$ python -q
>>> import numpy as np
>>> np.set_printoptions(precision=2, suppress=True, linewidth=120)
>>> arr = np.array([[3, 2, 0, 2],
...     [0, 0, 0, 0],
...     [1, 1, 0, 1],
...     [2, 2, 0, 2],
...     [2, 3, 2, 1],
...     [4, 3, 2, 1],
...     [2, 2, 2, 0],
...     [1, 1, 0, 1],
...     [4, 3, 2, 1],
...     [1, 1, 0, 1]])
>>> # rows and columns are dependent
>>> Uu, sv, VT = np.linalg.svd(arr)
>>> V = VT[:(sv > 1e-8).sum()]
>>> rng = np.random.default_rng(38)
>>> vec = arr[1] + -1 * arr[9] + rng.integers(2) * np.eye(4)[3]
>>> vec
array([-1., -1.,  0., -1.])
>>> np.diag(V.T @ V)
array([1.  , 0.67, 0.67, 0.67])
>>> round(float(np.linalg.norm(vec - V.T @ V @ vec)), 2)
0.0
>>> np.linalg.matrix_rank(np.vstack([arr, vec]))
np.int64(3)
>>> M = np.load("test15.npy")
>>> M
array([[13, 11, -9],
       [11, 10, -6],
       [-9, -6, 10]])
>>> ev, V = np.linalg.eigh(M)
>>> np.round(V.T @ V, 2) + 0
array([[1., 0., 0.],
       [0., 1., 0.],
       [0., 0., 1.]])
>>> ev.round(2) + 0
array([ 0.  ,  4.24, 28.76])
>>> np.abs(V[:, -1])
array([0.67, 0.55, 0.5 ])
>>> np.round(V.T @ M @ V, 2) + 0
array([[ 0.  ,  0.  ,  0.  ],
       [ 0.  ,  4.24,  0.  ],
       [ 0.  ,  0.  , 28.76]])
>>> np.round(np.sort(np.abs(np.linalg.eigvals(M))), 2) + 0
array([ 0.  ,  4.24, 28.76])
>>> np.linalg.matrix_power(M, 2)
array([[ 371,  307, -273],
       [ 307,  257, -219],
       [-273, -219,  217]])
>>> (M - M.T) / 2
array([[0., 0., 0.],
       [0., 0., 0.],
       [0., 0., 0.]])
>>> (M + M.T) / 2
array([[13., 11., -9.],
       [11., 10., -6.],
       [-9., -6., 10.]])
>>> idx = rng.permutation(3)
>>> idx
array([2, 0, 1])
>>> B = M[idx][:, idx]
>>> np.trace(B)
np.int64(33)
>>> np.round(np.sort(np.abs(np.linalg.eigvals(B))), 2) + 0
array([ 0.  ,  4.24, 28.76])
>>> B
array([[10, -9, -6],
       [-9, 13, 11],
       [-6, 11, 10]])
>>> np.diag(B)
array([10, 13, 10])
>>> F = np.load("case15.npy")
>>> F
array([[ 0,  2, -1],
       [-2,  1, -1]])
>>> B = np.array([[3, -1, -2], [3, 0, 0]])
>>> C = np.kron(B, F)
>>> C
array([[ 0,  6, -3,  0, -2,  1,  0, -4,  2],
       [-6,  3, -3,  2, -1,  1,  4, -2,  2],
       [ 0,  6, -3,  0,  0,  0,  0,  0,  0],
       [-6,  3, -3,  0,  0,  0,  0,  0,  0]])
>>> np.round(np.linalg.norm(C, 2), 2), round(np.linalg.norm(B, 2) * np.linalg.norm(F, 2), 2)
(np.float64(13.34), np.float64(13.34))
>>> round(np.linalg.norm(F[1] - F[0]), 2)
np.float64(2.24)
>>> np.linalg.norm(F, axis=1)
array([2.24, 2.45])
>>> round(np.linalg.norm(F) ** 2 / np.linalg.norm(F, 2) ** 2, 2)
np.float64(1.29)
>>> B = arr + rng.integers(-2, 3, (10, 3)) @ rng.integers(-2, 3, (3, 4))
>>> B
array([[ 5,  3, -1, -2],
       [-1,  1,  0,  3],
       [ 1,  3, -6,  5],
       [ 0, -1,  5,  3],
       [ 0,  1,  6,  3],
       [ 3,  1,  3,  2],
       [ 6,  8, -4, -4],
       [-2, -2,  2,  6],
       [ 4,  4, -1,  3],
       [ 3,  5, -2, -1]])
>>> np.abs(B - arr).sum(axis=1)
array([ 8,  5, 12, 11, 10,  5, 20, 13,  6, 10])
>>> np.round(np.linalg.svd(B - arr, compute_uv=False), 2) + 0
array([16.14,  9.32,  2.92,  0.  ])
>>> Uu, sv, VT = np.linalg.svd(B, full_matrices=False)
>>> np.round(Uu.T @ B @ VT.T, 2) + 0
array([[16.76,  0.  ,  0.  ,  0.  ],
       [ 0.  , 10.65,  0.  ,  0.  ],
       [ 0.  ,  0.  ,  9.1 ,  0.  ],
       [ 0.  ,  0.  ,  0.  ,  2.98]])
>>> np.allclose(Uu * sv @ VT, B)
True
>>> Uu.shape, sv.shape, VT.shape
((10, 4), (4,), (4, 4))
>>> round(np.sqrt((sv ** 2).sum()), 2), np.round(np.linalg.norm(B), 2)
(np.float64(22.05), np.float64(22.05))
>>> Uu, sv, VT = np.linalg.svd(F, full_matrices=False)
>>> np.round(Uu.T @ F @ VT.T, 2) + 0
array([[2.92, 0.  ],
       [0.  , 1.57]])
>>> sv / sv[0]
array([1.  , 0.54])
>>> np.abs(VT[0])
array([0.52, 0.7 , 0.48])
>>> data = np.array([[-1, 1, -4], [0, 1, 0], [1, -2, 4], [2, 3, 8], [2, -1, 8]])
>>> vec = np.array([2, 1, 0])
>>> data @ (2 * vec)
array([-2,  2,  0, 14,  6])
>>> data @ vec
array([-1,  1,  0,  7,  3])
>>> Uu, sv, VT = np.linalg.svd(data)
>>> V = VT[:(sv > 1e-8).sum()]
>>> vec = data[3] + -2 * data[0] + rng.integers(2) * np.eye(3)[1]
>>> vec
array([ 4.,  2., 16.])
>>> np.linalg.matrix_rank(np.vstack([data, vec]))
np.int64(2)
>>> round(float(np.linalg.norm(vec - V.T @ V @ vec)), 2)
0.0
>>> B = data / np.sqrt((data ** 2).mean(axis=1, keepdims=True))
>>> np.linalg.matrix_rank(data - data.mean(axis=1, keepdims=True))
np.int64(2)
>>> m1 = np.load("mat.npy")
>>> m1
array([[ 0., -7., -3.],
       [-7.,  0.,  0.],
       [-3.,  0.,  0.]])
>>> # equal to its transpose
>>> B = m1 / np.sqrt((m1 ** 2).mean(axis=1, keepdims=True))
>>> B[2]
array([-1.73,  0.  ,  0.  ])
>>> np.linalg.matrix_rank(B) == np.linalg.matrix_rank(m1)
np.True_
>>> m1 - m1.mean(axis=1, keepdims=True)
array([[ 3.33, -3.67,  0.33],
       [-4.67,  2.33,  2.33],
       [-2.  ,  1.  ,  1.  ]])
>>> hat = np.triu(np.array([[9, 5, 6], [5, 2, 5], [4, 4, 1]]), 1) + np.eye(3)
>>> B = hat @ m1 @ np.linalg.inv(hat)
>>> B
array([[ -53.,  258., -975.],
       [ -22.,  110., -418.],
       [  -3.,   15.,  -57.]])
>>> hat @ m1 - m1 @ hat
array([[-53.,   0.,  35.],
       [-15.,  35.,  42.],
       [  0.,  15.,  18.]])
>>> np.trace(B), np.trace(m1)
(np.float64(0.0), np.float64(0.0))
>>> X = np.load("block1.npy")
>>> X
array([[-5.76,  5.03,  5.31,  3.64],
       [ 1.42,  4.71, -1.36,  8.6 ],
       [ 5.87, -7.48,  2.99,  0.8 ],
       [ 4.27, -4.58, -1.85,  7.58],
       [ 0.82, -3.82, -6.86, -6.14],
       [ 1.45,  6.16,  3.54,  6.89],
       [-6.82,  2.45,  6.32, -2.74],
       [-0.72,  5.88, -7.35,  3.29],
       [-4.48,  0.97,  4.99, -7.36],
       [ 0.79, -7.41, -6.19, -2.5 ],
       [ 2.83,  0.83,  0.32,  9.55],
       [ 7.04, -5.87, -3.99,  0.19]])
>>> hat = X @ np.linalg.solve(X.T @ X, X.T)
>>> hat @ X[:, 1]
array([ 5.03,  4.71, -7.48, -4.58, -3.82,  6.16,  2.45,  5.88,  0.97, -7.41,  0.83, -5.87])
>>> np.linalg.matrix_rank(np.eye(12) - hat)
np.int64(8)
>>> np.allclose(hat @ hat, hat)
True
>>> d = np.linalg.norm(X[:, None] - X[None], axis=-1)
>>> (d + 1e9 * np.eye(12)).round(6).argmin(axis=1)
array([ 6, 10, 11, 10,  9,  1,  8,  1,  6,  4,  1,  2])
>>> d[10].round(6).argsort(kind="stable")[:4]
array([10,  1,  3,  5])
>>> d[10]
array([12.3 ,  4.56, 12.73,  6.32, 17.98,  6.91, 16.82, 11.67, 19.01, 16.11,  0.  , 12.99])
>>> d.mean(axis=1).argmax()
np.int64(8)
>>> d.shape
(12, 12)
>>> np.unravel_index(d.round(6).argmax(), d.shape)
(np.int64(0), np.int64(11))
>>> idx = rng.permutation(4)
>>> B = X[:, idx] * rng.choice([-1, 1], 4)
>>> B
array([[ 5.76, -3.64,  5.31,  5.03],
       [-1.42, -8.6 , -1.36,  4.71],
       [-5.87, -0.8 ,  2.99, -7.48],
       [-4.27, -7.58, -1.85, -4.58],
       [-0.82,  6.14, -6.86, -3.82],
       [-1.45, -6.89,  3.54,  6.16],
       [ 6.82,  2.74,  6.32,  2.45],
       [ 0.72, -3.29, -7.35,  5.88],
       [ 4.48,  7.36,  4.99,  0.97],
       [-0.79,  2.5 , -6.19, -7.41],
       [-2.83, -9.55,  0.32,  0.83],
       [-7.04, -0.19, -3.99, -5.87]])
>>> Uu, _, VT = np.linalg.svd(X.T @ B)
>>> idx
array([0, 3, 2, 1])
>>> np.round(np.linalg.lstsq(X, B)[0], 2) + 0
array([[-1.,  0.,  0.,  0.],
       [ 0.,  0.,  0.,  1.],
       [ 0.,  0.,  1.,  0.],
       [ 0., -1.,  0.,  0.]])
